$ python -q
>>> import numpy as np
>>> np.set_printoptions(precision=2, suppress=True, linewidth=140)
>>> K = np.loadtxt("a.csv", delimiter=",")
>>> K
array([[ 6.,  3.,  3.,  9.,  6., -9.,  6.],
       [ 3., -2.,  1.,  3.,  2., -3.,  2.],
       [ 3.,  1., -2.,  3.,  2., -3.,  2.],
       [ 9.,  3.,  3.,  6.,  6., -9.,  6.],
       [ 6.,  2.,  2.,  6.,  1., -6.,  4.],
       [-9., -3., -3., -9., -6.,  6., -6.],
       [ 6.,  2.,  2.,  6.,  4., -6.,  1.]])
>>> rng = np.random.default_rng(725606)
>>> labels = rng.permutation(7)
>>> out = K[:, labels] * rng.choice([-1, 1], 7)
>>> out
array([[ 3.,  6.,  6.,  9., -9., -3., -6.],
       [-2.,  2.,  2.,  3., -3., -1., -3.],
       [ 1.,  2.,  2.,  3., -3.,  2., -3.],
       [ 3.,  6.,  6.,  9., -6., -3., -9.],
       [ 2.,  1.,  4.,  6., -6., -2., -6.],
       [-3., -6., -6., -6.,  9.,  3.,  9.],
       [ 2.,  4.,  1.,  6., -6., -2., -6.]])
>>> left, _, Vt = np.linalg.svd(K.T @ out)
>>> np.round(np.linalg.lstsq(K, out)[0], 2) + 0
array([[ 0.,  0.,  0.,  0.,  0.,  0., -1.],
       [ 1.,  0.,  0.,  0.,  0.,  0.,  0.],
       [ 0.,  0.,  0.,  0.,  0., -1.,  0.],
       [ 0.,  0.,  0.,  0., -1.,  0.,  0.],
       [ 0.,  1.,  0.,  0.,  0.,  0.,  0.],
       [ 0.,  0.,  0., -1.,  0.,  0.,  0.],
       [ 0.,  0.,  1.,  0.,  0.,  0.,  0.]])
>>> vec = np.array([-2, 3, 3, 2, 3, -1, 0])
>>> rhs = K @ vec
>>> rhs
array([ 51.,   6.,   6.,  39.,  21., -42.,  30.])
>>> np.round(np.linalg.solve(K, K[:, 6]), 2) + 0
array([0., 0., 0., 0., 0., 0., 1.])
>>> np.round(np.linalg.solve(K, 3 * rhs), 2) + 0
array([-6.,  9.,  9.,  6.,  9., -3.,  0.])
>>> arr = np.load("case2.npy")
>>> arr
array([[-1,  0,  0,  0,  0,  0],
       [ 0, -2,  0,  0,  0,  0],
       [ 0,  0,  2,  0,  0,  0],
       [ 0,  0,  0,  0,  0,  0],
       [ 0,  0,  0,  0,  1,  0],
       [ 0,  0,  0,  0,  0, -1]])
>>> [int(np.linalg.matrix_rank(np.linalg.matrix_power(arr, p))) for p in range(1, 7)]
[5, 5, 5, 5, 5, 5]
>>> np.prod(np.diag(arr)), np.round(np.linalg.det(arr), 2)
(np.int64(0), np.float64(0.0))
>>> evals, evecs = np.linalg.eigh(arr)
>>> np.unique(evals.round(6) + 0, return_counts=True)[1]
array([1, 2, 1, 1, 1])
>>> evecs.T @ arr @ evecs
array([[-2.,  0.,  0.,  0.,  0.,  0.],
       [ 0., -1.,  0.,  0.,  0.,  0.],
       [ 0.,  0., -1.,  0.,  0.,  0.],
       [ 0.,  0.,  0.,  0.,  0.,  0.],
       [ 0.,  0.,  0.,  0.,  1.,  0.],
       [ 0.,  0.,  0.,  0.,  0.,  2.]])
>>> np.linalg.eigvalsh(arr @ arr)
array([0., 1., 1., 1., 4., 4.])
>>> np.abs(evecs[:, -1])
array([0., 0., 1., 0., 0., 0.])
>>> evecs @ np.diag(evals) @ evecs.T
array([[-1.,  0.,  0.,  0.,  0.,  0.],
       [ 0., -2.,  0.,  0.,  0.,  0.],
       [ 0.,  0.,  2.,  0.,  0.,  0.],
       [ 0.,  0.,  0.,  0.,  0.,  0.],
       [ 0.,  0.,  0.,  0.,  1.,  0.],
       [ 0.,  0.,  0.,  0.,  0., -1.]])
>>> (evals > 1e-8).sum(), (evals < -1e-8).sum()
(np.int64(2), np.int64(3))
>>> evals.sum(), np.trace(arr)
(np.float64(-1.0), np.int64(-1))
>>> np.linalg.svd(arr, compute_uv=False)
array([2., 2., 1., 1., 1., 0.])
>>> evecs.T @ evecs
array([[1., 0., 0., 0., 0., 0.],
       [0., 1., 0., 0., 0., 0.],
       [0., 0., 1., 0., 0., 0.],
       [0., 0., 0., 1., 0., 0.],
       [0., 0., 0., 0., 1., 0.],
       [0., 0., 0., 0., 0., 1.]])
>>> A = np.array([[0, -1], [-2, -2], [3, 3], [3, 1], [3, 1]])
>>> A
array([[ 0, -1],
       [-2, -2],
       [ 3,  3],
       [ 3,  1],
       [ 3,  1]])
>>> out = np.c_[A[:, :1] @ np.array([[-1]]), np.array([-6, 9, -7, 5, -2])]
>>> out
array([[ 0, -6],
       [ 2,  9],
       [-3, -7],
       [-3,  5],
       [-3, -2]])
>>> np.linalg.norm(np.linalg.qr(A)[0].T @ out, axis=0) ** 2 / ((out ** 2).sum(axis=0) + 1e-12)
array([1.  , 0.31])
>>> np.round(np.linalg.norm(out - A @ np.linalg.lstsq(A, out)[0], axis=0), 2) + 0
array([ 0.  , 11.62])
>>> np.round(np.linalg.lstsq(A, out[:, 0])[0], 2) + 0
array([-1.,  0.])
>>> Q, evecs = np.linalg.qr(A[:, :1])[0], np.linalg.qr(A[:, 1:])[0]
>>> sv = np.linalg.svd(Q.T @ evecs, compute_uv=False)
>>> sv
array([0.85])
>>> r0, v = A[4], A[2]
>>> r0 @ v
np.int64(12)
>>> p = (r0 @ v) / (r0 @ r0) * r0
>>> v - p
array([-0.6,  1.8])
>>> round(float((v - p) @ r0), 2)
0.0
>>> np.outer(r0, v)
array([[9, 9],
       [3, 3]])
>>> round(np.linalg.norm(r0 + v) ** 2 + np.linalg.norm(r0 - v) ** 2, 2)
np.float64(56.0)
>>> th = np.radians(72)
>>> r_ = np.eye(2)
>>> r_[0, 0] = r_[1, 1] = np.cos(th)
>>> r_[0, 1], r_[1, 0] = -np.sin(th), np.sin(th)
>>> r_
array([[ 0.31, -0.95],
       [ 0.95,  0.31]])
>>> out = A @ r_.T
>>> out
array([[ 0.95, -0.31],
       [ 1.28, -2.52],
       [-1.93,  3.78],
       [-0.02,  3.16],
       [-0.02,  3.16]])
>>> round(np.linalg.det(r_), 2), round(float(np.trace(r_)), 2)
(np.float64(1.0), 0.62)
>>> np.allclose(np.linalg.norm(A, axis=1), np.linalg.norm(out, axis=1))
True
>>> vec = np.array([6, 3])
>>> rhs = out @ vec
>>> rhs
array([ 4.78,  0.14, -0.22,  9.34,  9.34])
>>> np.round(np.linalg.pinv(out) @ out, 2) + 0
array([[1., 0.],
       [0., 1.]])
>>> np.linalg.solve(out.T @ out, out.T @ rhs)
array([6., 3.])
>>> rhs = rhs + 0.02 * rng.normal(size=5)
>>> rhs
array([ 4.77,  0.13, -0.22,  9.33,  9.35])
>>> b, *_ = np.linalg.lstsq(out, rhs)
>>> b
array([5.99, 3.  ])
>>> [round(float(np.linalg.norm(np.linalg.solve(out.T @ out + lam * np.eye(2), out.T @ rhs))), 2) for lam in (0, 1, 10, 100)]
[6.7, 5.11, 1.83, 0.42]
>>> r0 = np.array([-2, -4, -1, -2, -4, 2, -4])
>>> v = np.array([1, 0, 0])
>>> F = np.outer(r0, v)
>>> F
array([[-2,  0,  0],
       [-4,  0,  0],
       [-1,  0,  0],
       [-2,  0,  0],
       [-4,  0,  0],
       [ 2,  0,  0],
       [-4,  0,  0]])
>>> np.linalg.norm(F, axis=0)
array([7.81, 0.  , 0.  ])
>>> F @ F.T
array([[ 4,  8,  2,  4,  8, -4,  8],
       [ 8, 16,  4,  8, 16, -8, 16],
       [ 2,  4,  1,  2,  4, -2,  4],
       [ 4,  8,  2,  4,  8, -4,  8],
       [ 8, 16,  4,  8, 16, -8, 16],
       [-4, -8, -2, -4, -8,  4, -8],
       [ 8, 16,  4,  8, 16, -8, 16]])
>>> F.T @ F
array([[61,  0,  0],
       [ 0,  0,  0],
       [ 0,  0,  0]])
>>> np.linalg.pinv(F)
array([[-0.03, -0.07, -0.02, -0.03, -0.07,  0.03, -0.07],
       [ 0.  ,  0.  ,  0.  ,  0.  ,  0.  ,  0.  ,  0.  ],
       [ 0.  ,  0.  ,  0.  ,  0.  ,  0.  ,  0.  ,  0.  ]])
>>> F[:, 2] @ F[:, 0]
np.int64(0)
>>> feats, _ = np.linalg.qr(np.array([[2.3, 0.6, -0.5, 0.1, 0.1, 0.8],
...     [-0.1, -0.6, 1.0, 1.5, 0.1, 1.1],
...     [0.2, -0.9, -2.0, 1.2, 1.4, 0.8],
...     [0.3, -0.9, 1.0, 0.0, -0.7, -0.9],
...     [0.3, 0.6, -0.7, 0.2, -1.4, 0.1],
...     [1.0, -0.6, 1.2, -1.6, 0.0, 0.5]]))
>>> feats.round(2) + 0
array([[-0.9 ,  0.23, -0.08,  0.25,  0.17, -0.2 ],
       [ 0.04, -0.34,  0.28,  0.79,  0.1 ,  0.41],
       [-0.08, -0.53, -0.84,  0.  ,  0.03,  0.12],
       [-0.12, -0.53,  0.24,  0.06, -0.55, -0.58],
       [-0.12,  0.33, -0.17,  0.09, -0.81,  0.43],
       [-0.39, -0.4 ,  0.36, -0.54,  0.03,  0.51]])
>>> np.round(np.linalg.pinv(feats), 2) + 0
array([[-0.9 ,  0.04, -0.08, -0.12, -0.12, -0.39],
       [ 0.23, -0.34, -0.53, -0.53,  0.33, -0.4 ],
       [-0.08,  0.28, -0.84,  0.24, -0.17,  0.36],
       [ 0.25,  0.79,  0.  ,  0.06,  0.09, -0.54],
       [ 0.17,  0.1 ,  0.03, -0.55, -0.81,  0.03],
       [-0.2 ,  0.41,  0.12, -0.58,  0.43,  0.51]])
>>> np.linalg.svd(feats, compute_uv=False)
array([1., 1., 1., 1., 1., 1.])
>>> np.round(feats @ feats.T, 2) + 0
array([[1., 0., 0., 0., 0., 0.],
       [0., 1., 0., 0., 0., 0.],
       [0., 0., 1., 0., 0., 0.],
       [0., 0., 0., 1., 0., 0.],
       [0., 0., 0., 0., 1., 0.],
       [0., 0., 0., 0., 0., 1.]])
>>> np.round(feats[:, 5] @ feats[:, 0], 2)
np.float64(0.0)
